$ ipython --no-banner

In [1]: import numpy as np

In [2]: import numpy.linalg as la

In [3]: np.set_printoptions(precision=1, suppress=True, linewidth=200, legacy="1.25")

In [4]: def rd(a):
   ...:     return np.round(a, 1) + 0
   ...: 

In [5]: A = np.loadtxt("dump.csv", delimiter=",")

In [6]: rd(A)
Out[6]: 
array([[-0.7, -0.1,  0. , -0.1,  0.1, -0.1, -0.1,  0.6],
       [-0.1, -0.2,  0.5, -0.5,  0.3, -0.3, -0.3, -0.4],
       [-0.1,  0. , -0.1, -0.1, -0.2, -0.6,  0.7,  0. ],
       [-0.5,  0.4,  0.3, -0.1, -0.6,  0.2, -0.1, -0.3],
       [ 0. , -0.8, -0.2, -0.1, -0.4,  0.1,  0. , -0.1],
       [ 0. , -0.3,  0.8,  0.4,  0.1,  0.2,  0.4,  0.1],
       [ 0.2,  0. ,  0.1,  0.5, -0.3, -0.6, -0.5,  0.1],
       [ 0.5,  0.1,  0.3, -0.5, -0.3,  0.1,  0. ,  0.6]])

In [7]: # orthonormal columns

In [8]: theta = np.radians(15)

In [9]: Rm = np.eye(8)

In [10]: Rm[7, 7] = Rm[5, 5] = np.cos(theta)

In [11]: Rm[7, 5], Rm[5, 7] = -np.sin(theta), np.sin(theta)

In [12]: print(rd(Rm))
[[ 1.   0.   0.   0.   0.   0.   0.   0. ]
 [ 0.   1.   0.   0.   0.   0.   0.   0. ]
 [ 0.   0.   1.   0.   0.   0.   0.   0. ]
 [ 0.   0.   0.   1.   0.   0.   0.   0. ]
 [ 0.   0.   0.   0.   1.   0.   0.   0. ]
 [ 0.   0.   0.   0.   0.   1.   0.   0.3]
 [ 0.   0.   0.   0.   0.   0.   1.   0. ]
 [ 0.   0.   0.   0.   0.  -0.3  0.   1. ]]

In [13]: Y = A @ Rm.T

In [14]: rd(la.svd(A, compute_uv=False)), rd(la.svd(Y, compute_uv=False))
Out[14]: 
(array([1., 1., 1., 1., 1., 1., 1., 1.]),
 array([1., 1., 1., 1., 1., 1., 1., 1.]))

In [15]: rd(la.det(Rm)), rd(np.trace(Rm))
Out[15]: (1.0, 7.9)

In [16]: print(np.allclose(la.norm(A, axis=1), la.norm(Y, axis=1)))
True

In [17]: np.allclose(A @ A.T, Y @ Y.T)
Out[17]: True

In [18]: rd(la.norm(A, axis=0))
Out[18]: array([1., 1., 1., 1., 1., 1., 1., 1.])

In [19]: rd(A[:, 2] @ A[:, 7])
Out[19]: 0.0

In [20]: vec = np.array([2, -2, 0, 3, -4, -2, -3, -2])

In [21]: h1 = np.maximum(A @ vec, 0)

In [22]: print(rd(A * (h1 > 1e-9)[:, None]))
[[ 0.   0.   0.   0.   0.   0.   0.   0. ]
 [ 0.   0.   0.   0.   0.   0.   0.   0. ]
 [ 0.   0.   0.   0.   0.   0.   0.   0. ]
 [-0.5  0.4  0.3 -0.1 -0.6  0.2 -0.1 -0.3]
 [ 0.  -0.8 -0.2 -0.1 -0.4  0.1  0.  -0.1]
 [ 0.   0.   0.   0.   0.   0.   0.   0. ]
 [ 0.2  0.   0.1  0.5 -0.3 -0.6 -0.5  0.1]
 [ 0.   0.   0.   0.   0.   0.   0.   0. ]]

In [23]: rd(np.tanh(A @ vec))
Out[23]: array([-1. , -0.3, -0.5,  0.8,  1. , -0.3,  1. , -0.5])

In [24]: print(np.flatnonzero(h1 > 1e-9))
[3 4 6]

In [25]: rd(h1)
Out[25]: array([0. , 0. , 0. , 1.2, 3.2, 0. , 5.6, 0. ])

In [26]: vec = np.array([4, 1, 5, 3, 0, 1, 1, 3])

In [27]: print(rd(la.inv(A)))
[[-0.7 -0.1 -0.1 -0.5  0.   0.   0.2  0.5]
 [-0.1 -0.2  0.   0.4 -0.8 -0.3  0.   0.1]
 [ 0.   0.5 -0.1  0.3 -0.2  0.8  0.1  0.3]
 [-0.1 -0.5 -0.1 -0.1 -0.1  0.4  0.5 -0.5]
 [ 0.1  0.3 -0.2 -0.6 -0.4  0.1 -0.3 -0.3]
 [-0.1 -0.3 -0.6  0.2  0.1  0.2 -0.6  0.1]
 [-0.1 -0.3  0.7 -0.1  0.   0.4 -0.5  0. ]
 [ 0.6 -0.4  0.  -0.3 -0.1  0.1  0.1  0.6]]

In [28]: print(rd(A.T @ (A @ vec)))
[4. 1. 5. 3. 0. 1. 1. 3.]

In [29]: arr = np.load("data.npy")

In [30]: print(arr)
[[  0   0  18  18  27   9  27   0   9   9]
 [  0   0  12  12  18   6  18   0   6   6]
 [  0   0   4   4   6   2   6   0   2   2]
 [  0   0  16  16  24   8  24   0   8   8]
 [  0   0  18  18  27   9  27   0   9   9]
 [  0   0  -6  -6  -9  -3  -9   0  -3  -3]
 [  0   0  -4  -4  -6  -2  -6   0  -2  -2]
 [  0   0  -8  -8 -12  -4 -12   0  -4  -4]
 [  0   0  -4  -4  -6  -2  -6   0  -2  -2]
 [  0   0  -2  -2  -3  -1  -3   0  -1  -1]
 [  0   0 -14 -14 -21  -7 -21   0  -7  -7]
 [  0   0 -14 -14 -21  -7 -21   0  -7  -7]
 [  0   0 -18 -18 -27  -9 -27   0  -9  -9]]

In [31]: # column 1 repeats column 0

In [32]: np.argsort(-la.norm(arr, axis=0).round(6), kind="stable")[:3]
Out[32]: array([4, 6, 2])

In [33]: r = la.matrix_rank(arr)

In [34]: print(r)
1

In [35]: null = la.svd(arr)[2][r:].T

In [36]: [int(la.matrix_rank(arr[:i])) for i in range(1, len(arr) + 1)]
Out[36]: [1, 1, 1, 1, 1, 1, 1, 1, 1, 1, 1, 1, 1]

In [37]: rd(null @ null.T)
Out[37]: 
array([[ 1. ,  0. ,  0. ,  0. ,  0. ,  0. ,  0. ,  0. ,  0. ,  0. ],
       [ 0. ,  1. ,  0. ,  0. ,  0. ,  0. ,  0. ,  0. ,  0. ,  0. ],
       [ 0. ,  0. ,  0.9, -0.1, -0.2, -0.1, -0.2,  0. , -0.1, -0.1],
       [ 0. ,  0. , -0.1,  0.9, -0.2, -0.1, -0.2,  0. , -0.1, -0.1],
       [ 0. ,  0. , -0.2, -0.2,  0.7, -0.1, -0.3,  0. , -0.1, -0.1],
       [ 0. ,  0. , -0.1, -0.1, -0.1,  1. , -0.1,  0. ,  0. ,  0. ],
       [ 0. ,  0. , -0.2, -0.2, -0.3, -0.1,  0.7,  0. , -0.1, -0.1],
       [ 0. ,  0. ,  0. ,  0. ,  0. ,  0. ,  0. ,  1. ,  0. ,  0. ],
       [ 0. ,  0. , -0.1, -0.1, -0.1,  0. , -0.1,  0. ,  1. ,  0. ],
       [ 0. ,  0. , -0.1, -0.1, -0.1,  0. , -0.1,  0. ,  0. ,  1. ]])

In [38]: print(np.allclose(arr @ null, 0))
True

In [39]: [int(la.matrix_rank(np.delete(arr, i, axis=0))) for i in range(13)]
Out[39]: [1, 1, 1, 1, 1, 1, 1, 1, 1, 1, 1, 1, 1]

In [40]: la.matrix_rank(arr.T @ arr), la.matrix_rank(arr @ arr.T)
Out[40]: (1, 1)

In [41]: [int(la.matrix_rank(arr[:, :j + 1])) for j in range(10)]
Out[41]: [0, 0, 1, 1, 1, 1, 1, 1, 1, 1]

In [42]: Y = np.array([[-3, 3, 3],
    ...:     [3, 3, -2],
    ...:     [5, -9, 2],
    ...:     [4, 6, -7],
    ...:     [-4, -1, -2],
    ...:     [4, -4, 7],
    ...:     [6, -2, -8],
    ...:     [4, -9, 5],
    ...:     [3, -5, -7],
    ...:     [-2, -3, 7]])

In [43]: np.vstack([arr, Y.T]).shape
Out[43]: (16, 10)

In [44]: Y @ arr
Traceback (most recent call last):
  Cell In[44], line 1
    Y @ arr
ValueError: matmul: Input operand 1 has a mismatch in its core dimension 0, with gufunc signature (n?,k),(k,m?)->(n?,m?) (size 13 is different from 3)


In [45]: np.einsum("ij->j", arr)
Out[45]: array([ 0,  0, -2, -2, -3, -1, -3,  0, -1, -1])

In [46]: C2 = arr.T @ arr

In [47]: rd(la.eigvalsh(C2)[::-1])
Out[47]: array([13891.,     0.,     0.,     0.,     0.,     0.,     0.,     0.,     0.,     0.])

In [48]: np.allclose(C2, C2.T)
Out[48]: True

In [49]: m1 = np.loadtxt("mat.csv", delimiter=",")

In [50]: m1
Out[50]: 
array([[  9.,  15., -15.,   6.,  15.,   9.,   6.],
       [ 15.,  25., -25.,  10.,  25.,  15.,  10.],
       [-15., -25.,  25., -10., -25., -15., -10.],
       [  6.,  10., -10.,   4.,  10.,   6.,   4.],
       [ 15.,  25., -25.,  10.,  25.,  15.,  10.],
       [  9.,  15., -15.,   6.,  15.,   9.,   6.],
       [  6.,  10., -10.,   4.,  10.,   6.,   4.]])

In [51]: left, sv, vt = la.svd(m1)

In [52]: np.argmax(sv[:-1] / (sv[1:] + 1e-6)) + 1
Out[52]: 1

In [53]: Y = left[:, :1] @ np.diag(sv[:1]) @ vt[:1]

In [54]: print(rd(Y))
[[  9.  15. -15.   6.  15.   9.   6.]
 [ 15.  25. -25.  10.  25.  15.  10.]
 [-15. -25.  25. -10. -25. -15. -10.]
 [  6.  10. -10.   4.  10.   6.   4.]
 [ 15.  25. -25.  10.  25.  15.  10.]
 [  9.  15. -15.   6.  15.   9.   6.]
 [  6.  10. -10.   4.  10.   6.   4.]]

In [55]: rd(la.norm(m1 - Y, 2)), rd(sv[1])
Out[55]: (0.0, 0.0)

In [56]: W = np.array([[2, -2, 1, -2, 2, -1],
    ...:     [3, 2, -3, -2, 0, 1],
    ...:     [1, -3, 2, -1, 0, 0],
    ...:     [0, -3, 2, 1, 2, 0],
    ...:     [0, -3, -2, 2, 1, -2],
    ...:     [-2, -3, 1, -3, 0, 1],
    ...:     [2, -1, -2, 2, -2, -3]])

In [57]: beta = np.array([3, 3, 1, 2, -7, 0])

In [58]: H = np.maximum(m1 @ W + beta, 0)

In [59]: la.matrix_rank(H)
Out[59]: 3

In [60]: H
Out[60]: 
array([[ 45.,   0.,   0.,   0.,  26.,   0.],
       [ 73.,   0.,   0.,   0.,  48.,   0.],
       [  0.,  68., 146.,  22.,   0.,  55.],
       [ 31.,   0.,   0.,   0.,  15.,   0.],
       [ 73.,   0.,   0.,   0.,  48.,   0.],
       [ 45.,   0.,   0.,   0.,  26.,   0.],
       [ 31.,   0.,   0.,   0.,  15.,   0.]])

In [61]: basis = np.array([[0, 2, 2], [0, 1, 0], [-2, 2, 1], [0, 0, 1], [1, -2, 2], [1, -1, 2]])

In [62]: (H @ basis).round(6).argmax(axis=1)
Out[62]: array([2, 2, 1, 2, 2, 2, 2])
